In [1]: import numpy as np

In [2]: np.set_printoptions(precision=1, suppress=True, linewidth=100)

In [3]: A = np.array([[0, 0, 0, 2], [0, 0, 0, 0], [-1, 0, 0, 0], [0, 0, 0, 0]])

In [4]: print(np.argsort(-np.linalg.norm(A, axis=0).round(6), kind="stable")[:3])
[3 0 1]

In [5]: print((A + A.T) / 2)
[[ 0.   0.  -0.5  1. ]
 [ 0.   0.   0.   0. ]
 [-0.5  0.   0.   0. ]
 [ 1.   0.   0.   0. ]]

In [6]: left, s, VT = np.linalg.svd(A)

In [7]: V = VT[:(s > 1e-8).sum()]

In [8]: rng = np.random.default_rng(489)

In [9]: x = A[3] + 2 * A[1] + rng.integers(2) * np.eye(4)[3]

In [10]: print(x)
[0. 0. 0. 1.]

In [11]: print(np.allclose(V.T @ V @ x, x))
True

In [12]: print(V.T @ V)
[[1. 0. 0. 0.]
 [0. 0. 0. 0.]
 [0. 0. 0. 0.]
 [0. 0. 0. 1.]]

In [13]: left, s, VT = np.linalg.svd(A)

In [14]: print(s)
[2. 1. 0. 0.]

In [15]: B = left[:, :2] @ np.diag(s[:2]) @ VT[:2]

In [16]: print(np.linalg.matrix_rank(A, rtol=0.05))
2

In [17]: print(round(np.linalg.norm(A - B, 2), 1), s[2])
0.0 0.0

In [18]: print(B)
[[ 0.  0.  0.  2.]
 [ 0.  0.  0.  0.]
 [-1.  0.  0.  0.]
 [ 0.  0.  0.  0.]]

In [19]: print(round(float(np.linalg.norm(A - B) / np.linalg.norm(A)), 1))
0.0

In [20]: arr = np.load("layer12.npy")

In [21]: print(arr)
[[ 0  0  4 -4]
 [ 0  0  0  6]
 [ 0  0  2 -2]
 [ 0  0  0  3]]

In [22]: lab = rng.permutation(4)

In [23]: print(lab)
[0 1 2 3]

In [24]: B = arr[lab][:, lab]

In [25]: print(np.round(np.linalg.det(B), 1), round(np.linalg.det(arr[lab]), 1))
0.0 0.0

In [26]: print(B)
[[ 0  0  4 -4]
 [ 0  0  0  6]
 [ 0  0  2 -2]
 [ 0  0  0  3]]

In [27]: print(np.sort(np.abs(np.linalg.eigvals(B))))
[0. 0. 2. 3.]

In [28]: print(np.trace(B))
5

In [29]: print(np.allclose(B, arr))
True

In [30]: print(np.prod(np.diag(arr)), round(float(np.linalg.det(arr)), 1))
0 0.0

In [31]: print(arr @ arr)
[[  0   0   8 -20]
 [  0   0   0  18]
 [  0   0   4 -10]
 [  0   0   0   9]]

In [32]: left, s, VT = np.linalg.svd(arr)

In [33]: print(s.round(1) + 0)
[8.5 3.5 0.  0. ]

In [34]: print(np.argmax(s[:-1] / (s[1:] + 1e-6)) + 1)
2

In [35]: B = left[:, :2] @ np.diag(s[:2]) @ VT[:2]

In [36]: print(round(float(np.linalg.norm(arr - B) / np.linalg.norm(arr)), 1))
0.0

In [37]: print(B.round(1) + 0)
[[ 0.  0.  4. -4.]
 [ 0.  0.  0.  6.]
 [ 0.  0.  2. -2.]
 [ 0.  0.  0.  3.]]

In [38]: print(np.round(np.abs(arr - B).max(), 1))
0.0

In [39]: print(np.kron(np.eye(2, dtype=int), arr))
[[ 0  0  4 -4  0  0  0  0]
 [ 0  0  0  6  0  0  0  0]
 [ 0  0  2 -2  0  0  0  0]
 [ 0  0  0  3  0  0  0  0]
 [ 0  0  0  0  0  0  4 -4]
 [ 0  0  0  0  0  0  0  6]
 [ 0  0  0  0  0  0  2 -2]
 [ 0  0  0  0  0  0  0  3]]

In [40]: print(np.round(np.linalg.det(2 * arr), 1), round(float(np.linalg.det(arr)), 1))
0.0 0.0

In [41]: print(round(float(np.linalg.det(arr[::-1])), 1))
0.0

In [42]: print(np.round(np.linalg.eigvals(arr).sum().real, 1))
5.0

In [43]: print(np.einsum("ii->", arr))
5

In [44]: B = np.array([[-5, 2, 0, -1], [8, -1, -2, 5], [-9, 1, 9, -7], [-9, -6, 7, 8]])

In [45]: feats = np.triu(B, 1)

In [46]: print(feats)
[[ 0  2  0 -1]
 [ 0  0 -2  5]
 [ 0  0  0 -7]
 [ 0  0  0  0]]

In [47]: print(np.round(feats @ np.linalg.pinv(feats) @ feats, 1) + 0)
[[ 0.  2.  0. -1.]
 [ 0.  0. -2.  5.]
 [ 0.  0.  0. -7.]
 [ 0.  0.  0.  0.]]

In [48]: print(np.allclose(feats[:-1].T @ np.linalg.lstsq(feats[:-1].T, feats[-1])[0], feats[-1]))
True

In [49]: try:
    ...:     np.linalg.inv(feats)
    ...: except np.linalg.LinAlgError as e:
    ...:     print(e)
    ...: 
Singular matrix

In [50]: print(np.unique(feats.round(6), axis=0).shape)
(4, 4)
